$ python3 -q
>>> import numpy as np
>>> import numpy.linalg as la
>>> np.set_printoptions(precision=4, suppress=True, linewidth=100, legacy="1.25")
>>> mat = np.load("dump.npy")
>>> print(mat)
[[0 0 1]
 [0 0 0]
 [1 0 0]]
>>> # 2 blocks once reordered
>>> left, sv, Vh = la.svd(mat)
>>> print(sv)
[1. 1. 0.]
>>> B = left[:, :2] @ np.diag(sv[:2]) @ Vh[:2]
>>> print(la.matrix_rank(B))
2
>>> print(B)
[[0. 0. 1.]
 [0. 0. 0.]
 [1. 0. 0.]]
>>> print(la.matrix_rank(mat, rtol=0.05))
2
>>> m1 = np.load("block2.npy")
>>> print(m1)
[[0 1 1 4]
 [1 4 5 3]
 [1 5 4 5]
 [4 3 5 0]]
>>> hat = np.triu(np.array([[2, 4, 1, 5], [1, 3, 1, 5], [1, 4, 3, 4], [4, 0, 5, 2]]), 1) + np.eye(4)
>>> B = hat @ m1 @ la.inv(hat)
>>> print(np.poly(B))
[  1.  -8. -61.  48.  84.]
>>> print(round(float(la.det(B)), 4))
84.0
>>> print(np.trace(B), np.trace(m1))
8.0 8
>>> print(hat @ m1 - m1 @ hat)
[[ 25.  36.  48.   8.]
 [ 21.  16.  24. -40.]
 [ 16.   8.  14. -46.]
 [  0. -16.  -7. -55.]]
>>> print(round(la.det(m1), 4))
84.0
>>> print(m1 @ m1)
[[18 21 29  8]
 [21 51 56 41]
 [29 56 67 39]
 [ 8 41 39 50]]
>>> print(la.matrix_power(m1, 3))
[[ 82 271 279 280]
 [271 628 705 517]
 [279 705 772 619]
 [280 517 619 350]]
>>> print((m1 - m1.T) / 2)
[[0. 0. 0. 0.]
 [0. 0. 0. 0.]
 [0. 0. 0. 0.]
 [0. 0. 0. 0.]]
>>> x = np.array([0, 3, 2, 2])
>>> y = m1 @ x
>>> b, lr = np.zeros(4), 1 / la.norm(m1, 2) ** 2
>>> for i in range(6):
...     b -= lr * m1.T @ (m1 @ b - y)
...     if i % 1 == 0: print(i, round(la.norm(m1 @ b - y), 4))
... 
0 3.7853
1 3.2444
2 2.8059
3 2.4531
4 2.1717
5 1.9493
>>> print(round(float(la.cond(m1)), 4))
14.1613
>>> print(b)
[0.615  2.2552 2.2756 2.2046]
>>> X = np.load("mat.npy")
>>> print(X)
[[ 4  5  6]
 [ 7  8  9]
 [10 11 12]
 [13 14 15]
 [16 17 18]
 [19 20 21]]
>>> B = X[0, 0] * X[1:] - np.outer(X[1:, 0], X[0])
>>> print(B)
[[  0  -3  -6]
 [  0  -6 -12]
 [  0  -9 -18]
 [  0 -12 -24]
 [  0 -15 -30]]
>>> print(X[:, 0] / X[0, 0])
[1.   1.75 2.5  3.25 4.   4.75]
>>> left, sv, Vh = la.svd(B)
>>> evecs = Vh[:(sv > 1e-8).sum()]
>>> rng = np.random.default_rng(93)
>>> x = B[4] + 5 * B[1] + rng.integers(2) * np.eye(3)[0]
>>> print(x)
[  1. -45. -90.]
>>> print(evecs.T @ evecs)
[[0.  0.  0. ]
 [0.  0.2 0.4]
 [0.  0.4 0.8]]
>>> print(np.round(la.norm(x - evecs.T @ evecs @ x), 4))
1.0
>>> print(np.count_nonzero(X))
18
>>> print(round(float(la.norm(X)), 4))
57.4195
>>> print(np.abs(X).max())
21
>>> print(X.mean(axis=0))
[11.5 12.5 13.5]
>>> print(X.sum(axis=1))
[15 24 33 42 51 60]
>>> X[6]
Traceback (most recent call last):
  File "<python-input-47>", line 1, in <module>
    X[6]
    ~^^^
IndexError: index 6 is out of bounds for axis 0 with size 6
>>> X[:, 3]
Traceback (most recent call last):
  File "<python-input-48>", line 1, in <module>
    X[:, 3]
    ~^^^^^^
IndexError: index 3 is out of bounds for axis 1 with size 3
>>> t3 = np.stack([X, 2 * X, X[::-1]])
>>> print(np.einsum("bij,cij->bc", t3, t3))
[[ 3297  6594  2352]
 [ 6594 13188  4704]
 [ 2352  4704  3297]]
>>> print(la.matrix_rank(t3))
[2 2 2]
>>> ang = np.radians(30)
>>> Rm = np.eye(3)
>>> Rm[0, 0] = Rm[2, 2] = np.cos(ang)
>>> Rm[0, 2], Rm[2, 0] = -np.sin(ang), np.sin(ang)
>>> print(Rm)
[[ 0.866  0.    -0.5  ]
 [ 0.     1.     0.   ]
 [ 0.5    0.     0.866]]
>>> B = X @ Rm.T
>>> print(B)
[[ 0.4641  5.      7.1962]
 [ 1.5622  8.     11.2942]
 [ 2.6603 11.     15.3923]
 [ 3.7583 14.     19.4904]
 [ 4.8564 17.     23.5885]
 [ 5.9545 20.     27.6865]]
>>> print(round(float(la.det(Rm)), 4), round(np.trace(Rm), 4))
1.0 2.7321
>>> print(np.round(la.svd(X, compute_uv=False), 4) + 0, np.round(la.svd(B, compute_uv=False), 4) + 0)
[57.4045  1.3117  0.    ] [57.4045  1.3117  0.    ]
>>> F = np.loadtxt("out6.csv", delimiter=",")
>>> print(F)
[[0.3636 0.1818 0.2727 0.1818]
 [0.1429 0.2857 0.4286 0.1429]
 [0.125  0.125  0.375  0.375 ]
 [0.2222 0.3333 0.1111 0.3333]]
>>> x = np.array([-7, 9, -8, 4])
>>> a = np.maximum(F @ x, 0)
>>> print(F.T @ a)
[0.4198 0.6296 0.2099 0.6296]
>>> print(F * (a > 1e-9)[:, None])
[[0.     0.     0.     0.    ]
 [0.     0.     0.     0.    ]
 [0.     0.     0.     0.    ]
 [0.2222 0.3333 0.1111 0.3333]]
>>> print(np.flatnonzero(a > 1e-9))
[3]
>>> print(np.maximum(F @ (3 * x), 0))
[0.     0.     0.     5.6667]
